$ python3 -q
>>> import numpy as np
>>> np.set_printoptions(suppress=True, linewidth=100)
>>> m1 = np.loadtxt("m.csv", delimiter=",")
>>> m1.round(2)
array([[-0.1 , -0.44],
       [-1.3 ,  3.1 ],
       [-0.48, -2.21],
       [-2.49, -2.44],
       [ 1.17, -0.66],
       [ 1.58, -1.77],
       [ 0.52,  0.89]])
>>> u, v = m1[6], m1[3]
>>> round(u @ v, 2)
np.float64(-3.44)
>>> p = (u @ v) / (u @ u) * u
>>> np.round(v - p, 2)
array([-0.79,  0.46])
>>> w1 = np.array([[-4, -2, 3, 4, 1], [3, 5, -1, 1, 2]])
>>> b = np.array([-2, 2, 5, 5, -3])
>>> H = np.maximum(m1 @ w1 + b, 0)
>>> np.round((H > 0).mean(axis=0), 2)
array([0.29, 0.29, 0.71, 0.86, 0.14])
>>> (H > 0).astype(int)
array([[0, 0, 1, 1, 0],
       [1, 1, 0, 1, 1],
       [0, 0, 1, 1, 0],
       [1, 0, 0, 0, 0],
       [0, 0, 1, 1, 0],
       [0, 0, 1, 1, 0],
       [0, 1, 1, 1, 0]])
>>> cent = np.array([[1, 0], [-2, 3], [3, -3], [-2, -3], [-2, -2]])
>>> np.round(H @ cent, 2)
array([[  7.12, -28.  ],
       [-37.3 ,  47.79],
       [ 15.6 , -20.02],
       [  0.64,   0.  ],
       [  9.49, -54.51],
       [ 15.44, -63.27],
       [ -9.7 , -24.69]])
>>> w1 @ cent
array([[ -1, -29],
       [-16,  11]])
>>> (H @ cent).round(6).argmax(axis=1)
array([0, 1, 0, 0, 0, 0, 0])
>>> B = np.array([[3, -5, -1], [5, 4, -3]])
>>> np.round(np.einsum("ij,ij->i", m1, m1), 2)
array([ 0.21, 11.3 ,  5.13, 12.12,  1.8 ,  5.65,  1.05])
>>> np.linalg.matrix_rank(m1 @ B)
np.int64(2)
>>> vec = np.array([0, 0])
>>> y = m1 @ vec
>>> b, lr = np.zeros(2), 1 / np.linalg.norm(m1, 2) ** 2
>>> for i in range(250):
...     b -= lr * m1.T @ (m1 @ b - y)
...     if i % 50 == 0: print(i, round(np.linalg.norm(m1 @ b - y), 2))
... 
0 0.0
50 0.0
100 0.0
150 0.0
200 0.0
>>> round(np.linalg.cond(m1), 2)
np.float64(1.43)
>>> A = np.loadtxt("layer5.csv", delimiter=",")
>>> A
array([[ -0.4,  -0.6,  -0.9,  -0.3,   0.8,   1. ],
       [  0.2,   1.1,  -0.8,   0.4,   0.2,   1. ],
       [  0.4,   1.2,   0.6,   1.1,  -0.1,  -1. ],
       [  0.2,  -0.5,   0.5,   0.9,  -0.8,  -0.5],
       [ -0.7,  -1.2,  -0.5,   1.7,   0.3,  -0.3],
       [  1.4,   0.8,  -1.5,  -0.6,  -0.2,   1. ],
       [ -0.4,  -1.9,  -1.2,   1.4,   1. ,   1.3],
       [ -1.9,   1.3,  -0.9,  -0.5,  -0.5,   1.7],
       [  0. ,  -1.1,   0.1,   1.8,  -0.4,  -1.4],
       [  2.2,   2.2,  -0.7,  -0.9,   0.9,   0.7],
       [  1. ,  -0.6,   1.6,   0. ,  -0.2,   0.1],
       [  0. ,   0.1,   1.1,  -0.3,  -0.4,  -0.5],
       [  0.5,  -2.2,  -0.9,  -1.1,   0.4,   0. ],
       [  0.6,   0.2,  -0.6,   0.6,  -0.6,  -0.8],
       [  0.8,  -1.4,   0. ,  -1.5,  -1.6,   0.6],
       [ -0.3,  -0.5,  -0.7,   0.6,   1.3,  -0.2],
       [ 16. ,  18. ,  -4. ,  22. ,  14. , -14. ],
       [  0.5,  -2. ,   0. ,   0.1,  -1.7,  -1.7],
       [  0.4,   2. ,   1.7,  -0.8,   1.3,   0. ],
       [ -0.5,  -0.9,  -0.2,  -1.7,   0.1,  -1. ],
       [ -0.4,   0.9,  -1.5,   0.5,  -0.4,  -0.6]])
>>> Xc = A - A.mean(axis=1)
Traceback (most recent call last):
  File "<python-input-27>", line 1, in <module>
    Xc = A - A.mean(axis=1)
         ~~^~~~~~~~~~~~~~~~
ValueError: operands could not be broadcast together with shapes (21,6) (21,) 
>>> Xc = A - A.mean(axis=0)
>>> Uu, sigma, vt = np.linalg.svd(Xc, full_matrices=False)
>>> np.round(Xc.mean(axis=0), 2) + 0
array([0., 0., 0., 0., 0., 0.])
>>> (np.sign(Uu[:, 0]) == np.sign(Uu[0, 0])).astype(int)
array([1, 1, 1, 1, 1, 1, 1, 1, 1, 1, 1, 1, 1, 1, 1, 1, 0, 1, 1, 1, 1])
>>> np.round(sigma ** 2 / (sigma ** 2).sum(), 2) + 0
array([0.94, 0.02, 0.02, 0.01, 0.01, 0.  ])
>>> np.abs(vt[0]).argmax()
np.int64(3)
>>> M = np.array([[-0.06, 0.22, 0.06],
...     [0.21, -0.77, -0.21],
...     [0.09, -0.33, -0.09],
...     [0.21, -0.77, -0.21],
...     [-0.48, 1.76, 0.48]])
>>> M
array([[-0.06,  0.22,  0.06],
       [ 0.21, -0.77, -0.21],
       [ 0.09, -0.33, -0.09],
       [ 0.21, -0.77, -0.21],
       [-0.48,  1.76,  0.48]])
>>> Uu, sigma, vt = np.linalg.svd(M)
>>> sigma.round(2) + 0
array([2.26, 0.  , 0.  ])
>>> B = Uu[:, :1] @ np.diag(sigma[:1]) @ vt[:1]
>>> round(np.linalg.norm(M - B) / np.linalg.norm(M), 2)
np.float64(0.0)
>>> np.linalg.matrix_rank(B)
np.int64(1)
>>> B.round(2)
array([[-0.06,  0.22,  0.06],
       [ 0.21, -0.77, -0.21],
       [ 0.09, -0.33, -0.09],
       [ 0.21, -0.77, -0.21],
       [-0.48,  1.76,  0.48]])
>>> np.linalg.matrix_rank(M, rtol=0.05)
np.int64(1)
>>> round(float(np.linalg.norm(M - B, 2)), 2), np.round(sigma[1], 2)
(0.0, np.float64(0.0))
>>> Uu, sigma, vt = np.linalg.svd(M)
>>> vecs = vt[:(sigma > 1e-8).sum()]
>>> rng = np.random.default_rng(811727)
>>> vec = M[3] + 5 * M[2] + rng.integers(2) * np.eye(3)[0]
>>> vec.round(2)
array([ 0.66, -2.42, -0.66])
>>> np.round(np.linalg.norm(vec - vecs.T @ vecs @ vec), 2)
np.float64(0.0)
>>> np.allclose(vecs.T @ vecs @ vec, vec)
True
>>> B = np.array([[1, 9], [-1, 3], [-1, 3]])
>>> np.round(np.einsum("ik,kj->ji", M, B), 2)
array([[-0.34,  1.19,  0.51,  1.19, -2.72],
       [ 0.3 , -1.05, -0.45, -1.05,  2.4 ]])
>>> np.round(B.T @ M.T, 2)
array([[-0.34,  1.19,  0.51,  1.19, -2.72],
       [ 0.3 , -1.05, -0.45, -1.05,  2.4 ]])
>>> np.round(np.einsum("ik,kj->ij", M, B), 2)
array([[-0.34,  0.3 ],
       [ 1.19, -1.05],
       [ 0.51, -0.45],
       [ 1.19, -1.05],
       [-2.72,  2.4 ]])
>>> np.vstack([M, B.T]).shape
(7, 3)
>>> np.linalg.matrix_rank(np.vstack([M, B.T]))
np.int64(3)
>>> np.round(np.einsum("ij,ij->i", M, M), 2)
array([0.06, 0.68, 0.13, 0.68, 3.56])
>>> np.linalg.matrix_rank(M @ B)
np.int64(1)
>>> round(np.linalg.norm(M), 2)
np.float64(2.26)
>>> np.round(M.sum(axis=0), 2)
array([-0.03,  0.11,  0.03])
>>> np.round(np.linalg.svd(M, compute_uv=False), 2) + 0
array([2.26, 0.  , 0.  ])
>>> np.round(np.diff(M, axis=0), 2)
array([[ 0.27, -0.99, -0.27],
       [-0.12,  0.44,  0.12],
       [ 0.12, -0.44, -0.12],
       [-0.69,  2.53,  0.69]])
>>> np.linalg.rank(M)
Traceback (most recent call last):
  File "<python-input-63>", line 1, in <module>
    np.linalg.rank(M)
    ^^^^^^^^^^^^^^
AttributeError: module 'numpy.linalg' has no attribute 'rank'
>>> arr = np.load("data.npy")
>>> arr
array([[-12. ,  -1. ,   0. ],
       [ -1. ,  -1.4,   0.3],
       [  0. ,   0.8,  -1.4],
       [-14. ,   0.2,  -0.3],
       [  1. ,  -0.2,   0.7],
       [ 15. ,   0.6,   0.3]])
>>> cov = M.T @ M
>>> cov.round(2)
array([[ 0.33, -1.21, -0.33],
       [-1.21,  4.44,  1.21],
       [-0.33,  1.21,  0.33]])
>>> np.linalg.matrix_rank(cov)
np.int64(1)
>>> np.linalg.lstsq(cov[:-1].T, cov[-1])[2]
np.int32(1)
>>> np.unique(cov.round(6), axis=0).shape
(3, 3)
>>> np.round(np.trace(np.linalg.pinv(cov) @ cov), 2)
np.float64(1.0)
>>> np.abs(np.diag(np.linalg.qr(cov)[1])) > 1e-9
array([ True, False, False])
>>> np.round(cov @ np.linalg.pinv(cov) @ cov, 2)
array([[ 0.33, -1.21, -0.33],
       [-1.21,  4.44,  1.21],
       [-0.33,  1.21,  0.33]])
>>> u, v = arr[1], arr[3]
>>> u @ u
np.float64(3.05)
>>> u @ v
np.float64(13.63)
>>> p = (u @ v) / (u @ u) * u
>>> round(float(np.linalg.norm(u + v) ** 2 + np.linalg.norm(u - v) ** 2), 2)
398.36
>>> np.round((v - p) @ u, 2)
np.float64(0.0)
>>> np.round(np.outer(u, v), 2)
array([[14.  , -0.2 ,  0.3 ],
       [19.6 , -0.28,  0.42],
       [-4.2 ,  0.06, -0.09]])
>>> w1 = np.array([[-5, 9, 4, 8, -6], [-4, 1, 6, -6, -1], [-7, 9, -8, 9, 9]])
>>> b = np.array([6, 7, 1, 8, 4])
>>> H = np.maximum(arr @ w1 + b, 0)
>>> H.round(2)
array([[ 70. ,   0. ,   0. ,   0. ,  77. ],
       [ 14.5,   0. ,   0. ,  11.1,  14.1],
       [ 12.6,   0. ,  17. ,   0. ,   0. ],
       [ 77.3,   0. ,   0. ,   0. ,  85.1],
       [  0. ,  22.1,   0. ,  23.5,   4.5],
       [  0. , 145.3,  62.2, 127.1,   0. ]])
>>> np.linalg.matrix_rank(H)
np.int64(5)
>>> np.round((H > 0).mean(axis=0), 2)
array([0.67, 0.33, 0.33, 0.5 , 0.67])
>>> cent = np.array([[-1, 1, 0], [5, 4, 0], [3, 5, 2], [0, 5, 1], [-2, -5, -3]])
>>> w1 @ cent
array([[ 74, 121,  34],
       [ 29,   5,   9],
       [ 10, -11, -34]])
>>> E = np.load("run1.npy")
>>> E
array([[ 0.5 ,  0.46, -0.66, -0.57,  0.1 ],
       [ 0.98,  0.83, -1.  , -1.  ,  0.79],
       [-0.91, -0.58,  0.99,  0.99, -0.71],
       [ 0.35, -0.69, -0.91, -0.92,  0.8 ],
       [-0.62, -0.78,  0.62,  0.43,  0.21],
       [-0.95, -0.64,  1.  ,  1.  , -0.82],
       [ 0.63,  0.04, -0.92, -0.91,  0.59],
       [-0.06,  0.4 ,  0.45,  0.49, -0.4 ],
       [ 0.92,  1.  , -0.74, -0.27, -0.79],
       [-0.5 , -0.46,  0.66,  0.57, -0.1 ],
       [ 0.72,  0.53, -0.91, -0.86,  0.35],
       [-0.85, -0.91,  0.91,  0.8 ,  0.11],
       [-0.95, -0.8 ,  1.  ,  0.99, -0.67],
       [ 0.96,  0.99, -0.97, -0.88, -0.43],
       [ 0.71,  0.62, -0.88, -0.81,  0.23],
       [-0.99, -0.99,  1.  ,  0.99, -0.24],
       [ 0.82,  0.9 , -0.88, -0.75, -0.13],
       [ 0.34,  0.16, -0.56, -0.52,  0.2 ],
       [-0.95, -0.78,  1.  ,  0.99, -0.71],
       [ 0.82,  0.57, -0.96, -0.94,  0.5 ]])
>>> cov = np.cov(E, rowvar=False)
>>> np.argsort(-E.std(axis=0).round(6), kind="stable")
array([2, 3, 0, 1, 4])
>>> np.argwhere(np.triu(np.abs(np.corrcoef(E.T)) > 0.8, 1))
array([[0, 1],
       [0, 2],
       [0, 3],
       [1, 2],
       [2, 3]])
>>> np.round(np.corrcoef(E.T), 2)
array([[ 1.  ,  0.91, -0.98, -0.96,  0.51],
       [ 0.91,  1.  , -0.82, -0.77,  0.19],
       [-0.98, -0.82,  1.  ,  0.99, -0.61],
       [-0.96, -0.77,  0.99,  1.  , -0.69],
       [ 0.51,  0.19, -0.61, -0.69,  1.  ]])
>>> np.round(np.median(E, axis=0), 2)
array([ 0.34,  0.1 , -0.61, -0.4 ,  0.  ])
>>> np.round(E.std(axis=0), 2)
array([0.77, 0.71, 0.86, 0.81, 0.51])
